% ipython --no-banner

In [1]: import numpy as np

In [2]: np.set_printoptions(precision=4, suppress=True, linewidth=120, legacy="1.25")

In [3]: W0 = np.loadtxt("run5.csv", delimiter=",")

In [4]: print(W0)
[[ 0.  0.  3.  7. -3. -4.  8.]
 [ 0.  0. -6. -5. -6. -6. -3.]
 [ 3. -6.  0.  0.  0.  0.  0.]
 [ 7. -5.  0.  0.  0.  0.  0.]
 [-3. -6.  0.  0.  0.  0.  0.]
 [-4. -6.  0.  0.  0.  0.  0.]
 [ 8. -3.  0.  0.  0.  0.  0.]]

In [5]: w, evecs = np.linalg.eigh(W0)

In [6]: print((w > 1e-8).sum(), (w < -1e-8).sum())
2 2

In [7]: print(np.abs(evecs[:, -1]).round(6).argmax())
0

In [8]: print(np.round(evecs.T @ evecs, 4) + 0)
[[1. 0. 0. 0. 0. 0. 0.]
 [0. 1. 0. 0. 0. 0. 0.]
 [0. 0. 1. 0. 0. 0. 0.]
 [0. 0. 0. 1. 0. 0. 0.]
 [0. 0. 0. 0. 1. 0. 0.]
 [0. 0. 0. 0. 0. 1. 0.]
 [0. 0. 0. 0. 0. 0. 1.]]

In [9]: print(np.round(np.linalg.svd(W0, compute_uv=False), 4) + 0)
[13.4011 13.4011 10.46   10.46    0.      0.      0.    ]

In [10]: print(np.abs(evecs[:, -1]))
[0.5175 0.4819 0.3316 0.4501 0.0999 0.0613 0.4168]

In [11]: rank = np.linalg.matrix_rank(W0)

In [12]: print(rank)
4

In [13]: N = np.linalg.svd(W0)[2][rank:].T

In [14]: print(np.round(W0 @ N, 4) + 0)
[[0. 0. 0.]
 [0. 0. 0.]
 [0. 0. 0.]
 [0. 0. 0.]
 [0. 0. 0.]
 [0. 0. 0.]
 [0. 0. 0.]]

In [15]: print(np.linalg.matrix_rank(W0.T @ W0), np.linalg.matrix_rank(W0 @ W0.T))
4 4

In [16]: print(np.all(np.linalg.eigvalsh(W0) > 0))
False

In [17]: print(round(np.linalg.eigvalsh(W0).min(), 4))
-13.4011

In [18]: print([round(float(np.linalg.det(W0[:i, :i])), 2) + 0 for i in range(1, 8)])
[0.0, 0.0, 0.0, 729.0, 0.0, 0.0, 0.0]

In [19]: U, sig, Vt = np.linalg.svd(W0)

In [20]: print(np.argmax(sig[:-1] / (sig[1:] + 1e-6)) + 1)
4

In [21]: B = U[:, :4] @ np.diag(sig[:4]) @ Vt[:4]

In [22]: print(np.linalg.matrix_rank(W0, rtol=0.05))
4

In [23]: print(B.round(4) + 0)
[[ 0.  0.  3.  7. -3. -4.  8.]
 [ 0.  0. -6. -5. -6. -6. -3.]
 [ 3. -6.  0.  0.  0.  0.  0.]
 [ 7. -5.  0.  0.  0.  0.  0.]
 [-3. -6.  0.  0.  0.  0.  0.]
 [-4. -6.  0.  0.  0.  0.  0.]
 [ 8. -3.  0.  0.  0.  0.  0.]]

In [24]: print(round(float(np.abs(W0 - B).max()), 4))
0.0
